>>> import numpy as np
>>> np.set_printoptions(precision=4, suppress=True, linewidth=200)
>>> def rnd(a):
...     return np.round(a, 4) + 0
... 
>>> B = np.array([[-2, -9, 4, -3], [6, -1, 1, 4], [7, -4, 1, -9], [-4, 3, -4, -4]])
>>> E = B + B.T
>>> E
array([[ -4,  -3,  11,  -7],
       [ -3,  -2,  -3,   7],
       [ 11,  -3,   2, -13],
       [ -7,   7, -13,  -8]])
>>> # equal to its transpose
>>> u = np.array([-8, 7])
>>> np.array([np.convolve(row, u, "same") for row in E])
array([[  32,   -4, -109,  133],
       [  24,   -5,   10,  -77],
       [ -88,  101,  -37,  118],
       [  56, -105,  153,  -27]])
>>> np.polyval(u, E[1])
array([ 31,  23,  31, -49])
>>> np.cross(E[1, :3], E[2, :3])
array([-13, -27,  31])
>>> np.convolve(E[1], u)
array([ 24,  -5,  10, -77,  49])
>>> B = E / np.sqrt((E ** 2).mean(axis=1, keepdims=True))
>>> print(rnd(B[1]))
[-0.7121 -0.4747 -0.7121  1.6615]
>>> print(E - E.mean(axis=1, keepdims=True))
[[ -3.25  -2.25  11.75  -6.25]
 [ -2.75  -1.75  -2.75   7.25]
 [ 11.75  -2.25   2.75 -12.25]
 [ -1.75  12.25  -7.75  -2.75]]
>>> rng = np.random.default_rng(496880)
>>> z = rng.permutation(4)
>>> B = E[:, z] * rng.choice([-1, 1], 4)
>>> B
array([[-11,   4,  -3,   7],
       [  3,   3,  -2,  -7],
       [ -2, -11,  -3,  13],
       [ 13,   7,   7,   8]])
>>> U, _, Vh = np.linalg.svd(E.T @ B)
>>> z
array([2, 0, 1, 3])
>>> rnd(np.linalg.lstsq(E, B)[0])
array([[ 0., -1.,  0.,  0.],
       [ 0.,  0.,  1.,  0.],
       [-1.,  0.,  0.,  0.],
       [ 0.,  0.,  0., -1.]])
>>> w, V = np.linalg.eig(E)
>>> print(rnd(w))
[ 20.7139  -3.0234 -11.6023 -18.0882]
>>> rnd(np.sort(np.linalg.eigvals(E @ E)))
array([  9.1409, 134.6137, 327.1813, 429.0641])
>>> rnd(E @ V[:, 0] - w[0] * V[:, 0])
array([0., 0., 0., 0.])
>>> rnd(np.sort(np.linalg.eigvals(E.T)))
array([-18.0882, -11.6023,  -3.0234,  20.7139])
>>> x0 = np.array([3, 0, 0, 0])
>>> target = E @ x0
>>> c, lr = np.zeros(4), 1 / np.linalg.norm(E, 2) ** 2
>>> for i in range(5):
...     c -= lr * E.T @ (E @ c - target)
...     if i % 1 == 0: print(i, round(np.linalg.norm(E @ c - target), 4))
... 
0 20.4562
1 14.0953
2 9.7625
3 6.8236
4 4.8512
>>> rnd(c)
array([ 2.5402, -0.5031, -0.0323, -0.1773])
>>> rnd(np.linalg.cond(E))
np.float64(6.8512)
